% python3 -q
>>> import numpy as np
>>> from numpy import linalg as LA
>>> np.set_printoptions(suppress=True, linewidth=160)
>>> def tidy(a):
...     return np.round(a, 2) + 0
... 
>>> M2 = np.array([[1], [2], [0]])
>>> C = np.array([[-3, 8, 6]])
>>> rng = np.random.default_rng(16)
>>> W0 = M2 @ C + 0.1 * rng.normal(size=(3, 3))
>>> print(tidy(W0))
[[-3.06  8.06  6.1 ]
 [-5.9  16.18 11.96]
 [ 0.05 -0.04 -0.14]]
>>> x0 = np.array([1, -2, -2])
>>> target = W0 @ x0
>>> c, lr = np.zeros(3), 1 / LA.norm(W0, 2) ** 2
>>> for i in range(150):
...     c -= lr * W0.T @ (W0 @ c - target)
...     if i % 50 == 0: print(i, round(LA.norm(W0 @ c - target), 2))
... 
0 0.07
50 0.07
100 0.07
>>> print(tidy(LA.cond(W0)))
669.1
>>> z = rng.permutation(3)
>>> print(z)
[2 0 1]
>>> M2 = W0[z][:, z]
>>> print(np.allclose(M2, W0))
False
>>> print(tidy(LA.det(M2)), tidy(LA.det(W0[z])))
0.13 0.13
>>> print(tidy(np.sort(np.abs(LA.eigvals(M2)))))
[ 0.04  0.24 13.26]
>>> M2 = LA.inv(W0)
>>> print(tidy(LA.det(W0) * LA.det(M2)))
1.0
>>> print(tidy(LA.det(W0) * M2))
[[-1.87  0.93 -2.33]
 [-0.19  0.1   0.6 ]
 [-0.66  0.33 -1.96]]
>>> J = np.loadtxt("dump.csv", delimiter=",")
>>> print(J)
[[ 0.22 -2.17  3.24  0.56 -0.93]
 [ 0.07  4.09 -5.67 -0.4   1.03]
 [-0.53  0.24 -0.25 -0.12 -0.07]
 [ 0.08 -6.53  7.54  0.08 -1.67]
 [-0.13  2.94 -3.66 -0.66  0.53]
 [ 0.06  4.95 -5.69 -0.53  0.95]
 [-0.11 -1.31  1.92 -0.32 -0.33]
 [-0.02  7.16 -9.09  0.12  1.82]
 [ 0.11 -1.37  1.62  0.34 -0.15]
 [ 0.1   4.25 -4.89 -0.08  0.82]
 [-0.06 -7.36  9.61  0.61 -1.83]
 [-0.28  1.3  -1.55 -0.35  0.72]
 [ 0.11  4.53 -5.41  0.3   1.14]
 [-0.04  4.66 -4.95 -0.22  0.92]
 [-0.46 -2.61  2.97  0.19 -0.34]
 [-0.38  1.31 -1.49 -0.52  0.63]
 [-0.05 -3.22  3.58  0.12 -0.65]
 [-0.09 -4.13  5.52  0.63 -1.15]
 [-0.11  1.45 -1.95 -0.47 -0.05]
 [ 0.04 -3.29  3.77  0.28 -0.74]
 [ 0.32 -0.12 -0.02  0.19 -0.26]
 [-0.45 -1.58  1.98  0.44 -0.18]
 [ 0.14 -3.26  3.42  0.56 -0.61]
 [ 0.37  1.7  -2.11  0.39  0.19]
 [ 0.44 -5.73  7.38  0.29 -1.15]
 [ 0.27 -0.51 -0.28  0.   -0.19]
 [ 0.02  7.74 -8.97 -0.56  1.83]
 [-0.11  1.35 -1.56 -0.09  0.4 ]
 [-0.24  2.59 -3.3  -0.41  0.62]
 [-0.1   7.53 -8.82 -0.39  2.13]
 [-0.22  3.08 -3.49 -0.5   0.82]
 [-0.17  6.55 -7.53 -0.47  1.57]]
>>> gram = np.cov(J, rowvar=False)
>>> print(tidy(LA.eigvalsh(gram)[::-1]))
[42.75  0.1   0.07  0.05  0.03]
>>> print(tidy(J.std(axis=0)))
[0.23 4.05 4.9  0.39 0.99]
>>> print(tidy(np.corrcoef(J.T)))
[[ 1.   -0.11  0.11  0.34 -0.18]
 [-0.11  1.   -1.   -0.66  0.98]
 [ 0.11 -1.    1.    0.66 -0.98]
 [ 0.34 -0.66  0.66  1.   -0.66]
 [-0.18  0.98 -0.98 -0.66  1.  ]]
>>> print(np.argwhere(np.triu(np.abs(np.corrcoef(J.T)) > 0.8, 1)))
[[1 2]
 [1 4]
 [2 4]]
>>> print(tidy(np.polyfit(J[:, 2], J[:, 1], 1)))
[-0.82  0.03]
>>> M = np.loadtxt("a.csv", delimiter=",")
>>> print(M)
[[ 0. -1.  1. -1.  2.  2. -3.]
 [ 0.  0.  3.  2. -3. -1. -3.]
 [ 0.  0.  0.  0. -2.  0.  3.]
 [ 0.  0.  0.  0.  1.  1. -2.]
 [ 0.  0.  0.  0.  0. -3. -2.]
 [ 0.  0.  0.  0.  0.  0. -1.]
 [ 0.  0.  0.  0.  0.  0.  0.]]
>>> left, sig, Vt = LA.svd(M)
>>> print(tidy(sig))
[6.45 5.54 3.35 1.1  0.46 0.   0.  ]
>>> M2 = left[:, :5] @ np.diag(sig[:5]) @ Vt[:5]
>>> print(tidy(LA.norm(M - M2) / LA.norm(M)))
0.0
>>> print(LA.matrix_rank(M, rtol=0.05))
5
>>> print(tidy(M2))
[[ 0. -1.  1. -1.  2.  2. -3.]
 [ 0.  0.  3.  2. -3. -1. -3.]
 [ 0.  0.  0.  0. -2.  0.  3.]
 [ 0.  0.  0.  0.  1.  1. -2.]
 [ 0.  0.  0.  0.  0. -3. -2.]
 [ 0.  0.  0.  0.  0.  0. -1.]
 [ 0.  0.  0.  0.  0.  0.  0.]]
>>> print(tidy(np.abs(M - M2).max()))
0.0
>>> print(tidy(LA.norm(M - M2, 2)), tidy(sig[5]))
0.0 0.0
>>> left, sig, Vt = LA.svd(M)
>>> V = Vt[:(sig > 1e-8).sum()]
>>> x0 = M[2] + -2 * M[6] + rng.integers(2) * np.eye(7)[6]
>>> print(x0)
[ 0.  0.  0.  0. -2.  0.  4.]
>>> print(LA.matrix_rank(np.vstack([M, x0])))
5
>>> print(tidy(LA.norm(x0 - V.T @ V @ x0)))
0.0
>>> print(tidy(np.diag(V.T @ V)))
[0.   0.34 0.89 0.76 1.   1.   1.  ]
>>> print(np.unique(M.round(6), axis=0).shape)
(7, 7)
>>> print(np.allclose(M[:-1].T @ LA.lstsq(M[:-1].T, M[-1])[0], M[-1]))
True
>>> print(np.abs(np.diag(LA.qr(M)[1])) > 1e-9)
[False False False False False False False]
>>> print(tidy(np.abs(LA.eigvals(M)).max()))
0.0
>>> gram = M.T @ M
>>> print(LA.matrix_rank(gram))
5
>>> print(tidy(LA.svd(M, compute_uv=False) ** 2))
[41.63 30.74 11.2   1.21  0.21  0.    0.  ]
>>> print(np.allclose(gram, gram.T))
True
>>> K = np.load("sample8.npy")
>>> print(K)
[[3 3 0]
 [1 3 0]
 [0 0 1]]
>>> proj = np.triu(np.array([[1, 0, 1], [0, -2, 2], [1, 0, -2]]), 1) + np.eye(3)
>>> M2 = proj @ K @ LA.inv(proj)
>>> print(tidy(np.poly(M2)))
[ 1. -7. 12. -6.]
>>> print(M2)
[[ 3.  3. -8.]
 [ 1.  3. -5.]
 [ 0.  0.  1.]]
>>> print(LA.matrix_rank(M2))
3
>>> print(np.trace(M2), np.trace(K))
7.0 7
>>> M2 = K + rng.integers(-2, 3, (3, 1)) @ rng.integers(-2, 3, (1, 3))
>>> print(M2)
[[ 5 -1  0]
 [ 2  1  0]
 [-1  2  1]]
>>> print(LA.matrix_rank(M2 - K, tol=1e-8))
1
>>> print(M2 - K)
[[ 2 -4  0]
 [ 1 -2  0]
 [-1  2  0]]
>>> E = np.load("out11.npy")
>>> print(tidy(E))
[[-0.37  0.12 -1.19 -1.39 -0.04 -0.71]
 [ 1.03 -0.83  0.13 -0.92 -0.7   0.95]
 [ 0.88 -1.01  0.01  0.08  1.21 -0.86]
 [ 0.15  0.97  1.01 -1.    0.97  0.3 ]
 [ 0.29  0.35 -1.22  0.38  0.89  1.17]
 [-1.39 -1.11  0.26 -0.29  0.55  0.62]]
>>> vals, V = LA.eig(K)
>>> print(tidy(np.sort(LA.eigvals(K @ K))))
[ 1.    1.61 22.39]
>>> print(tidy(np.sort(LA.eigvals(K.T))))
[1.   1.27 4.73]
>>> arr = np.array([[11, -4, 11, 19, -9, -5],
...     [-1, -4, 21, 42, -10, 6],
...     [5, -8, 9, 24, -8, 5],
...     [-3, -8, 7, 21, -3, 12],
...     [0, -2, 14, 12, 2, 2],
...     [4, -2, 4, 12, -6, -1]])
>>> W = np.array([[-1, 2], [-2, -1], [-2, 2], [1, 0], [2, -1], [-1, -2]])
>>> c = np.array([2, -2])
>>> hid = np.maximum(arr @ W + c, 0)
>>> print(tidy((hid > 0).mean(axis=0)))
[0.17 0.83]
>>> C = np.array([[3, 0], [-3, -3]])
>>> print(W @ C)
[[ -9  -6]
 [ -3   3]
 [-12  -6]
 [  3   0]
 [  9   3]
 [  3   6]]
